>>> import numpy as np
>>> import numpy.linalg as la
>>> np.set_printoptions(suppress=True, linewidth=120)
>>> F = np.array([[3, 2, -3], [0, -2, -2], [-1, -2, -3]])
>>> print(F)
[[ 3  2 -3]
 [ 0 -2 -2]
 [-1 -2 -3]]
>>> def softmax(z):
...     e = np.exp(z - z.max(axis=-1, keepdims=True))
...     return e / e.sum(axis=-1, keepdims=True)
... 
>>> print(np.round(softmax(F[2] + 4), 1))
[0.7 0.2 0.1]
>>> print(np.round(softmax(F[2]), 1))
[0.7 0.2 0.1]
>>> print(np.round(softmax(F).sum(axis=1), 1))
[1. 1. 1.]
>>> att = F @ F.T / np.sqrt(3)
>>> print(np.round(softmax(att)[2] @ F, 1))
[-0.9 -2.  -2.9]
>>> print(softmax(att).round(6).argmax(axis=1))
[0 2 2]
>>> A2 = F[0, 0] * F[1:] - np.outer(F[1:, 0], F[0])
>>> print(A2)
[[  0  -6  -6]
 [  0  -4 -12]]
>>> print(np.round(F[:, 0] / F[0, 0], 1))
[ 1.   0.  -0.3]
>>> print(la.matrix_rank(A2), la.matrix_rank(F))
2 3
>>> print(np.flatnonzero(~A2.round(6).any(axis=1)))
[]
>>> Uu, s = la.svd(A2)
Traceback (most recent call last):
  File "<python-input-17>", line 1, in <module>
    Uu, s = la.svd(A2)
    ^^^^^
ValueError: too many values to unpack (expected 2)
>>> Uu, s, VT = la.svd(A2, full_matrices=False)
>>> print(np.round(np.abs(VT[0]), 1) + 0)
[0.  0.4 0.9]
>>> print(np.abs(Uu[:, 0]).round(6).argmax())
1
>>> print(np.round(np.cumsum(s ** 2) / np.sum(s ** 2), 1))
[1. 1.]
>>> print(np.round(Uu.T @ A2 @ VT.T, 1) + 0)
[[14.9  0. ]
 [ 0.   3.2]]
>>> print(s.round(1))
[14.9  3.2]
>>> print(np.round(Uu.T @ Uu, 1) + 0)
[[1. 0.]
 [0. 1.]]
>>> rng = np.random.default_rng(21)
>>> z = rng.permutation(3)
>>> A2 = F[:, z] * rng.choice([-1, 1], 3)
>>> print(A2)
[[-2  3  3]
 [ 2  0  2]
 [ 2 -1  3]]
>>> Uu, _, VT = la.svd(F.T @ A2)
>>> print(z)
[1 0 2]
>>> print(np.round(Uu @ VT, 1) + 0)
[[ 0.  1.  0.]
 [-1.  0.  0.]
 [ 0.  0. -1.]]
>>> A2 = F / la.norm(F, axis=1, keepdims=True)
>>> gram = A2 @ A2.T
>>> print((np.abs(gram) > 0.9).astype(int))
[[1 0 0]
 [0 1 1]
 [0 1 1]]
>>> print(gram.round(1))
[[1.  0.2 0.1]
 [0.2 1.  0.9]
 [0.1 0.9 1. ]]
>>> E = np.load("a.npy")
>>> print(E)
[[  8.   6.  -8.   7.]
 [  8.   6.  -8.   7.]
 [ 13.  11. -13.  12.]
 [  2.   4.  -2.   3.]]
>>> # rank 2
>>> Uu, s, VT = la.svd(E)
>>> vecs = VT[:(s > 1e-8).sum()]
>>> x0 = E[0] + 2 * E[3] + rng.integers(2) * np.eye(4)[0]
>>> print(x0)
[ 13.  14. -12.  13.]
>>> print(np.round(np.diag(vecs.T @ vecs), 1))
[0.5 0.8 0.5 0.3]
>>> print(la.matrix_rank(np.vstack([E, x0])))
3
>>> print(np.round(la.norm(x0 - vecs.T @ vecs @ x0), 1))
0.7
